In [1]: import numpy as np

In [2]: import numpy.linalg as la

In [3]: np.set_printoptions(suppress=True, linewidth=140)

In [4]: B = np.array([[-2.2, 0.2, -0.5],
   ...:     [1.2, 0.5, 0.5],
   ...:     [1.7, 1.0, 0.1],
   ...:     [0.2, 0.0, 0.8],
   ...:     [-0.3, 0.3, -0.3],
   ...:     [-0.2, -0.4, 0.5],
   ...:     [-0.2, 1.3, 0.2]])

In [5]: cent = np.array([[-1.1, 1.4, -0.3, 0.1, 1.7],
   ...:     [-1.9, -0.1, -0.6, 0.4, -1.0],
   ...:     [-1.1, -0.8, 1.7, -0.8, -0.6]])

In [6]: feats = B @ cent

In [7]: feats.round(1)
Out[7]: 
array([[ 2.6, -2.7, -0.3,  0.3, -3.6],
       [-2.8,  1.2,  0.2, -0.1,  1.2],
       [-3.9,  2.2, -0.9,  0.5,  1.8],
       [-1.1, -0.4,  1.3, -0.6, -0.1],
       [ 0.1, -0.2, -0.6,  0.3, -0.6],
       [ 0.4, -0.6,  1.2, -0.6, -0.2],
       [-2.5, -0.6, -0.4,  0.3, -1.8]])

In [8]: # rank 3

In [9]: rank = la.matrix_rank(feats)

In [10]: rank
Out[10]: np.int64(3)

In [11]: null = la.svd(feats)[2][rank:].T

In [12]: [int(la.matrix_rank(feats[:, :j + 1])) for j in range(5)]
Out[12]: [1, 2, 3, 3, 3]

In [13]: [int(la.matrix_rank(feats[:i])) for i in range(1, len(feats) + 1)]
Out[13]: [1, 2, 3, 3, 3, 3, 3]

In [14]: np.round(null @ null.T, 1) + 0
Out[14]: 
array([[ 0. ,  0.1,  0. ,  0. , -0.1],
       [ 0.1,  0.6,  0.2, -0.1, -0.4],
       [ 0. ,  0.2,  0.3,  0.4, -0.1],
       [ 0. , -0.1,  0.4,  0.8,  0.1],
       [-0.1, -0.4, -0.1,  0.1,  0.3]])

In [15]: la.matrix_rank(feats.T @ feats), la.matrix_rank(feats @ feats.T)
Out[15]: (np.int64(3), np.int64(3))

In [16]: B = feats / np.sqrt((feats ** 2).mean(axis=1, keepdims=True))

In [17]: np.round(la.norm(B, axis=1), 1)
Out[17]: array([2.2, 2.2, 2.2, 2.2, 2.2, 2.2, 2.2])

In [18]: np.round(feats - feats.mean(axis=1, keepdims=True), 1) + 0
Out[18]: 
array([[ 3.4, -1.9,  0.5,  1. , -2.9],
       [-2.8,  1.3,  0.2,  0. ,  1.3],
       [-3.8,  2.3, -0.9,  0.6,  1.9],
       [-0.9, -0.2,  1.5, -0.4,  0. ],
       [ 0.3,  0. , -0.4,  0.5, -0.4],
       [ 0.4, -0.7,  1.1, -0.6, -0.3],
       [-1.5,  0.4,  0.6,  1.3, -0.8]])

In [19]: la.matrix_rank(B) == la.matrix_rank(feats)
Out[19]: np.True_

In [20]: B[4].round(1)
Out[20]: array([ 0.2, -0.5, -1.4,  0.8, -1.5])
